$ ipython --no-banner

In [1]: import numpy as np

In [2]: import numpy.linalg as la

In [3]: np.set_printoptions(precision=4, suppress=True, linewidth=160, floatmode="fixed")

In [4]: tidy = lambda a: np.round(a, 4) + 0

In [5]: M = np.load("test6.npy")

In [6]: print(M)
[[ 0.7000 -0.2000  0.2000  0.6000  0.4000 -0.6000  2.7000]
 [ 0.8000 -0.2000 -1.5000 -0.1000 -0.3000 -0.2000 -0.3000]
 [-0.4000  0.0000 -0.5000  1.3000 -0.3000  2.2000  0.0000]
 [ 1.1000 -0.8000  1.1000 -0.4000  0.5000 -0.2000 -0.2000]
 [ 0.3000  0.1000  2.1000 -0.1000 -1.5000  0.6000  0.3000]
 [ 0.4000  0.3000  0.6000  0.7000 -0.1000  1.8000 -1.6000]
 [ 0.3000  0.1000 -1.2000 -2.3000  1.4000  0.5000 -2.0000]
 [-0.8000  0.2000 -0.9000  1.5000  0.2000 -1.0000  1.8000]
 [ 0.5000 -0.2000 -2.9000  0.4000  0.7000 -0.3000  0.4000]
 [-0.1000  0.4000 -0.8000  0.0000 -0.2000 -1.0000 -0.7000]
 [-1.5000 -0.3000  0.7000 -0.8000  1.4000 -0.7000  2.0000]
 [ 2.6000  0.5000  2.4000  0.6000 -1.2000  0.9000  0.4000]
 [-1.3000 -1.0000  0.7000  0.3000 -0.8000 -1.1000 -1.7000]
 [ 1.6000  0.1000 -0.1000 -0.3000 -0.9000 -0.3000 -0.7000]]

In [7]: P = M @ la.solve(M.T @ M, M.T)

In [8]: print(tidy(la.eigvalsh(P)))
[0.0000 0.0000 0.0000 0.0000 0.0000 0.0000 0.0000 1.0000 1.0000 1.0000 1.0000 1.0000 1.0000 1.0000]

In [9]: print(tidy(P @ M[:, 3]))
[ 0.6000 -0.1000  1.3000 -0.4000 -0.1000  0.7000 -2.3000  1.5000  0.4000  0.0000 -0.8000  0.6000  0.3000 -0.3000]

In [10]: print(tidy(np.trace(P)))
7.0

In [11]: print(la.matrix_rank(np.eye(14) - P))
7
